$ ipython --no-banner

In [1]: import numpy as np

In [2]: from numpy import linalg as LA

In [3]: np.set_printoptions(precision=2, suppress=True, linewidth=140)

In [4]: W0 = np.array([[4.56, 0.83, 12.82, 8.01, -1.16],
   ...:     [-3.16, -0.47, -2.31, 4.54, -0.39],
   ...:     [4.41, 4.73, 12.28, -5.72, 2.58],
   ...:     [12.06, -6.53, 15.4, 10.86, -1.13],
   ...:     [5.42, 0.1, 3.26, 2.02, 2.8],
   ...:     [-0.04, -10.63, 18.7, -1.34, -4.14],
   ...:     [-5.34, 0.05, -11.31, 7.01, 0.5],
   ...:     [-3.7, 0.97, -5.4, -0.63, -0.94],
   ...:     [-3.14, -6.99, 8.2, -1.1, -5.69],
   ...:     [1.71, -2.03, -6.53, 11.3, -5.34],
   ...:     [-3.5, -5.46, 2.04, 1.62, -7.03]])

In [5]: basis = W0[[3, 6]].astype(float)

In [6]: for _ in range(5):
   ...:     lab = LA.norm(W0[:, None] - basis, axis=-1).argmin(axis=1)
   ...:     basis = np.array([W0[lab == j].mean(axis=0) for j in range(2)])
   ...: 

In [7]: print(lab)
[0 1 0 0 0 0 1 1 0 1 1]

In [8]: np.bincount(lab)
Out[8]: array([6, 5])

In [9]: basis[1] - basis[0]
Out[9]: array([ -6.68,   1.69, -16.48,   2.65,  -1.52])

In [10]: Xc = W0 - W0.mean(axis=0)

In [11]: vecs = LA.svd(Xc)[2][:3]

In [12]: B = Xc - Xc @ vecs.T @ vecs

In [13]: np.diag(vecs.T @ vecs)
Out[13]: array([0.51, 0.55, 0.86, 0.78, 0.3 ])

In [14]: np.round(np.cov(Xc @ vecs.T, rowvar=False), 2) + 0
Out[14]: 
array([[115.16,   0.  ,   0.  ],
       [  0.  ,  37.48,   0.  ],
       [  0.  ,   0.  ,  29.5 ]])

In [15]: (Xc @ vecs.T).std(axis=0)
Out[15]: array([10.23,  5.84,  5.18])

In [16]: Xc = W0 - W0.mean(axis=0)

In [17]: left, s, Vt = LA.svd(Xc, full_matrices=False)

In [18]: np.searchsorted(np.cumsum(s ** 2) / (s ** 2).sum(), 0.9) + 1
Out[18]: np.int64(3)

In [19]: print(LA.matrix_rank(Xc))
5

In [20]: np.abs(left[:, 0]).argmax()
Out[20]: np.int64(6)

In [21]: np.abs(Vt[0]).argmax()
Out[21]: np.int64(2)

In [22]: np.round(Vt[0] * np.sign(Vt[0, np.abs(Vt[0]).argmax()]), 2) + 0
Out[22]: array([ 0.33, -0.17,  0.92, -0.11,  0.  ])

In [23]: B = W0 / np.sqrt((W0 ** 2).mean(axis=1, keepdims=True))

In [24]: LA.matrix_rank(B) == LA.matrix_rank(W0)
Out[24]: np.True_

In [25]: B[9]
Out[25]: array([ 0.27, -0.32, -1.02,  1.76, -0.83])

In [26]: proj = W0 @ LA.solve(W0.T @ W0, W0.T)

In [27]: proj @ W0[:, 0]
Out[27]: array([ 4.56, -3.16,  4.41, 12.06,  5.42, -0.04, -5.34, -3.7 , -3.14,  1.71, -3.5 ])

In [28]: LA.matrix_rank(np.eye(11) - proj)
Out[28]: np.int64(6)

In [29]: np.diag(proj)
Out[29]: array([0.73, 0.27, 0.5 , 0.71, 0.19, 0.64, 0.56, 0.06, 0.31, 0.63, 0.39])

In [30]: print(np.round(LA.eigvalsh(proj), 2) + 0)
[0. 0. 0. 0. 0. 0. 1. 1. 1. 1. 1.]
